% ipython --no-banner

In [1]: import numpy as np

In [2]: import numpy.linalg as la

In [3]: np.set_printoptions(precision=3, suppress=True, linewidth=120)

In [4]: mat = np.loadtxt("arr.csv", delimiter=",")

In [5]: print(mat)
[[ 27.   5.   6.]
 [  7. -51.   3.]
 [  9.   3.  20.]]

In [6]: print(np.trace(mat))
-4.0

In [7]: print(np.allclose(mat, mat.T))
False

In [8]: print((mat + mat.T) / 2)
[[ 27.    6.    7.5]
 [  6.  -51.    3. ]
 [  7.5   3.   20. ]]

In [9]: assert mat == mat.T
ValueError: The truth value of an array with more than one element is ambiguous. Use a.any() or a.all()


In [10]: mat.inv()
AttributeError: 'numpy.ndarray' object has no attribute 'inv'


In [11]: print(np.round(np.abs(la.eigvals(mat)).max(), 3))
51.53

In [12]: other = np.array([[1, 2, -3], [0, -2, 2], [-1, 1, -3]])

In [13]: print(np.einsum("ik,kj->ij", mat, other))
[[  21.   50.  -89.]
 [   4.  119. -132.]
 [ -11.   32.  -81.]]

In [14]: print(other.T @ mat.T)
[[  21.    4.  -11.]
 [  50.  119.   32.]
 [ -89. -132.  -81.]]

In [15]: print(la.matrix_rank(mat @ other))
3

In [16]: print(mat @ other)
[[  21.   50.  -89.]
 [   4.  119. -132.]
 [ -11.   32.  -81.]]

In [17]: print(np.einsum("ik,kj->ji", mat, other))
[[  21.    4.  -11.]
 [  50.  119.   32.]
 [ -89. -132.  -81.]]

In [18]: def softmax(z):
    ...:     e = np.exp(z - z.max(axis=-1, keepdims=True))
    ...:     return e / e.sum(axis=-1, keepdims=True)
    ...: 

In [19]: print(np.round(softmax(10 * mat[2]), 3) + 0)
[0. 0. 1.]

In [20]: print(np.round(softmax(mat[2] + -3), 3) + 0)
[0. 0. 1.]

In [21]: print(np.round(softmax(mat[2]), 3) + 0)
[0. 0. 1.]

In [22]: scores = mat @ mat.T / np.sqrt(3)

In [23]: print(softmax(scores)[2] @ mat)
[ 9.  3. 20.]

In [24]: print(softmax(scores).round(6).argmax(axis=1))
[0 1 2]

In [25]: E = np.loadtxt("block5.csv", delimiter=",")

In [26]: print(E)
[[ -9.64    5.739  16.557]
 [-11.527   4.608  15.681]
 [  7.872  -6.666 -17.135]
 [ 17.191   8.79    5.214]
 [-11.922 -10.682 -11.99 ]
 [ -0.126   9.573  17.56 ]
 [ -9.708 -10.858 -13.707]
 [ 10.867  -5.022 -16.022]
 [  5.801  10.695  15.873]
 [  6.955  -7.103 -17.355]
 [  8.438  -6.382 -16.973]
 [ 16.885  -0.04  -10.719]
 [-19.079  -5.846   1.352]
 [ 18.655   7.108   1.219]
 [-14.404   2.501  13.648]
 [  2.283  -8.931 -17.749]
 [-12.111   4.222  15.346]
 [ 18.849   6.681   0.317]
 [ -1.248   9.254  17.686]
 [-16.402   0.596  11.429]]

In [27]: other = np.array([[9, 8, 3], [7, 1, 3], [8, 2, 6]])

In [28]: print(np.einsum("ij,ij->i", E, E))
[400. 400. 400. 400. 400. 400. 400. 400. 400. 400. 400. 400. 400. 400. 400. 400. 400. 400. 400. 400.]

In [29]: print(np.einsum("ij->j", E))
[ 7.629  8.238 10.233]

In [30]: print(la.matrix_rank(np.vstack([E, other.T])))
3

In [31]: data = np.loadtxt("mat.csv", delimiter=",")

In [32]: print(data)
[[1.    0.    0.    0.   ]
 [0.    1.    0.    0.   ]
 [0.    0.333 0.667 0.   ]
 [0.5   0.    0.    0.5  ]]

In [33]: O = data.astype(float).copy()

In [34]: for j in range(4):
    ...:     O[:, j] -= O[:, :j] @ (O[:, :j].T @ O[:, j])
    ...:     O[:, j] /= la.norm(O[:, j])
    ...: 

In [35]: print(O)
[[ 0.894  0.     0.    -0.447]
 [ 0.     0.949 -0.316  0.   ]
 [ 0.     0.316  0.949  0.   ]
 [ 0.447  0.     0.     0.894]]

In [36]: print(np.round(O.T @ O, 3) + 0)
[[1. 0. 0. 0.]
 [0. 1. 0. 0.]
 [0. 0. 1. 0.]
 [0. 0. 0. 1.]]

In [37]: A = np.load("dump.npy")

In [38]: print(A)
[[0.5  0.25 0.25 0.  ]
 [0.   0.5  0.   0.5 ]
 [0.   0.5  0.5  0.  ]
 [0.   0.   0.   1.  ]]

In [39]: C2 = np.cov(E, rowvar=False)

In [40]: print(E.std(axis=0))
[12.39   7.232 13.914]

In [41]: print(np.median(E, axis=0))
[1.079 1.549 1.285]

In [42]: print(np.polyfit(E[:, 1], E[:, 0], 1))
[0.347 0.238]

In [43]: X = np.load("a.npy")

In [44]: print(X)
[[ 9  2  9]
 [ 2  0  8]
 [-9  5 -8]
 [-6 -4  3]]

In [45]: hat = X @ la.solve(X.T @ X, X.T)

In [46]: print(np.round((np.eye(4) - hat) @ X, 3) + 0)
[[0. 0. 0.]
 [0. 0. 0.]
 [0. 0. 0.]
 [0. 0. 0.]]

In [47]: print(np.allclose(hat @ hat, hat))
True

In [48]: print(np.round(la.eigvalsh(hat), 3) + 0)
[0. 1. 1. 1.]

In [49]: print(hat @ X[:, 0])
[ 9.  2. -9. -6.]

In [50]: print(np.trace(hat))
3.0

In [51]: print(np.diag(hat))
[0.675 0.535 0.984 0.806]

In [52]: K = np.loadtxt("layer19.csv", delimiter=",")

In [53]: print(K)
[[ 34. -31. -37.  27.]
 [-31.  29.  33. -23.]
 [-37.  33.  41. -31.]
 [ 27. -23. -31.  25.]]

In [54]: left, sig, Vt = la.svd(K)

In [55]: vecs = Vt[:(sig > 1e-8).sum()]

In [56]: rng = np.random.default_rng(59)

In [57]: x = K[3] + -3 * K[0] + rng.integers(2) * np.eye(4)[3]

In [58]: print(x)
[-75.  70.  80. -55.]

In [59]: print(vecs.T @ vecs)
[[ 0.322 -0.384 -0.26   0.056]
 [-0.384  0.605  0.164  0.254]
 [-0.26   0.164  0.356 -0.367]
 [ 0.056  0.254 -0.367  0.718]]

In [60]: print(np.allclose(vecs.T @ vecs @ x, x))
False

In [61]: print(np.diag(vecs.T @ vecs))
[0.322 0.605 0.356 0.718]

In [62]: ev, vecs = la.eigh(K)

In [63]: x = np.array([-1, 1, 1, 3])

In [64]: print(vecs * np.abs(ev) @ vecs.T)
[[ 34. -31. -37.  27.]
 [-31.  29.  33. -23.]
 [-37.  33.  41. -31.]
 [ 27. -23. -31.  25.]]

In [65]: print(x @ K @ x / (x @ x), np.round(ev[0], 3), round(float(ev[-1]), 3))
3.75 -0.0 124.743

In [66]: print(np.round(la.eigvalsh(K[1:, 1:]), 3) + 0)
[ 0.     3.954 91.046]

In [67]: print(round(np.trace(la.pinv(K) @ K), 3))
2.0

In [68]: print(np.unique(K.round(6), axis=0).shape)
(4, 4)

In [69]: print(la.lstsq(K[:-1].T, K[-1])[2])
2

In [70]: print(K @ la.pinv(K) @ K)
[[ 34. -31. -37.  27.]
 [-31.  29.  33. -23.]
 [-37.  33.  41. -31.]
 [ 27. -23. -31.  25.]]

In [71]: left, sig, Vt = la.svd(K)

In [72]: print(sig.round(3) + 0)
[124.743   4.257   0.      0.   ]

In [73]: other = left[:, :2] @ np.diag(sig[:2]) @ Vt[:2]

In [74]: print(la.matrix_rank(K, rtol=0.05))
1

In [75]: print(np.round(la.norm(K - other) / la.norm(K), 3))
0.0

In [76]: M = np.loadtxt("sample4.csv", delimiter=",")

In [77]: print(M)
[[ 43.299 -28.308  41.802]
 [ 44.088 -30.285  40.979]
 [ 10.872   8.814 -31.569]
 [  9.122  10.152 -32.597]
 [ 10.696   8.317 -31.332]
 [ 11.541   9.788 -32.495]
 [ 10.461   8.175 -32.37 ]
 [ 11.165  11.076 -33.601]
 [ 13.124   9.401 -31.557]
 [ 10.158   9.941 -31.92 ]
 [ 12.57   11.031 -33.068]
 [ 12.578  12.642 -31.245]
 [ 11.263   8.886 -30.416]
 [ 43.202 -30.713  41.457]
 [ 12.316   9.816 -32.501]
 [ 43.428 -30.768  41.59 ]
 [ 12.744  11.873 -31.984]
 [ 43.695 -28.877  40.876]
 [ 44.673 -30.706  42.502]
 [ 11.81    9.944 -33.908]
 [ 43.828 -29.921  40.16 ]
 [ 43.869 -30.51   43.15 ]]

In [78]: print(np.round(softmax(M[5] + 3), 3) + 0)
[0.852 0.148 0.   ]

In [79]: print(np.round(softmax(10 * M[5]), 3) + 0)
[1. 0. 0.]

In [80]: scores = M @ M.T / np.sqrt(3)

In [81]: print(softmax(scores)[5] @ M)
[ 11.802   9.983 -33.892]

In [82]: print(softmax(scores).round(6).argmax(axis=1))
[18 18 19 19 19 19 19 19 19 19 19 19 19 18 19 18 19 18 18 19 18 18]

In [83]: print(np.abs(M).max())
44.673

In [84]: print(M.mean(axis=0))
[23.205 -4.556 -5.366]

In [85]: print(round(float(la.norm(M)), 3))
232.694

In [86]: print(np.count_nonzero(M))
66

In [87]: la.rank(M)
AttributeError: module 'numpy.linalg' has no attribute 'rank'


In [88]: print(la.matrix_rank(M))
3

In [89]: D = la.norm(M[:, None] - M[None], axis=-1)

In [90]: print(D[2].round(6).argsort(kind="stable")[:4])
[ 2  4  6 12]

In [91]: print(D.shape)
(22, 22)

In [92]: hat = M @ la.solve(M.T @ M, M.T)

In [93]: print(round(float(np.trace(hat)), 3))
3.0

In [94]: m1 = np.array([[0, 0, 0, 0], [0, 2, 2, 6], [0, -2, -2, -6]])

In [95]: print(m1[2] @ m1[1])
-44

In [96]: print(round(la.norm(m1, 1), 3), np.round(la.norm(m1, np.inf), 3))
12.0 10.0

In [97]: print(la.norm(m1, axis=1))
[0.    6.633 6.633]

In [98]: print(la.norm(m1, axis=1).argmax())
1

In [99]: print(round(la.norm(m1, "nuc"), 3))
9.381

In [100]: print(round(la.norm(m1, 2), 3))
9.381
